$ python3 -q
>>> import numpy as np
>>> np.set_printoptions(precision=2, suppress=True, linewidth=140, sign=" ")
>>> arr = np.load("arr.npy")
>>> arr
array([[ 4.11,  4.19,  0.55,  6.27],
       [-7.72,  3.59,  3.23,  0.34],
       [-4.65, -3.61, -2.75,  4.58],
       [-0.72,  5.07, -6.91, -2.37]])
>>> P = np.triu(np.array([[2, 3, 2, 1], [3, 2, 3, 5], [5, 1, 3, 3], [5, 4, 5, 4]]), 1) + np.eye(4)
>>> other = P @ arr @ np.linalg.inv(P)
>>> np.round(np.linalg.det(other), 2)
np.float64(5314.41)
>>> np.linalg.matrix_rank(other)
np.int64(4)
>>> rng = np.random.default_rng(95)
>>> other = arr + rng.integers(-2, 3, (4, 1)) @ rng.integers(-2, 3, (1, 4))
>>> other
array([[ 4.11,  4.19,  0.55,  6.27],
       [-7.72,  3.59,  3.23,  0.34],
       [-4.65, -1.61, -2.75,  6.58],
       [-0.72,  3.07, -6.91, -4.37]])
>>> np.round(np.linalg.svd(other - arr, compute_uv=False), 2) + 0
array([ 4.,  0.,  0.,  0.])
>>> np.linalg.matrix_rank(other - arr, tol=1e-8)
np.int64(1)
>>> x0 = np.array([9, -7, 6, 1])
>>> a = np.maximum(other @ x0, 0)
>>> np.flatnonzero(a > 1e-9)
array([ 0])
>>> a
array([ 17.21,   0.  ,   0.  ,   0.  ])
>>> other * (a > 1e-9)[:, None]
array([[ 4.11,  4.19,  0.55,  6.27],
       [-0.  ,  0.  ,  0.  ,  0.  ],
       [-0.  , -0.  , -0.  ,  0.  ],
       [-0.  ,  0.  , -0.  , -0.  ]])
>>> np.tanh(other @ x0)
array([ 1., -1., -1., -1.])
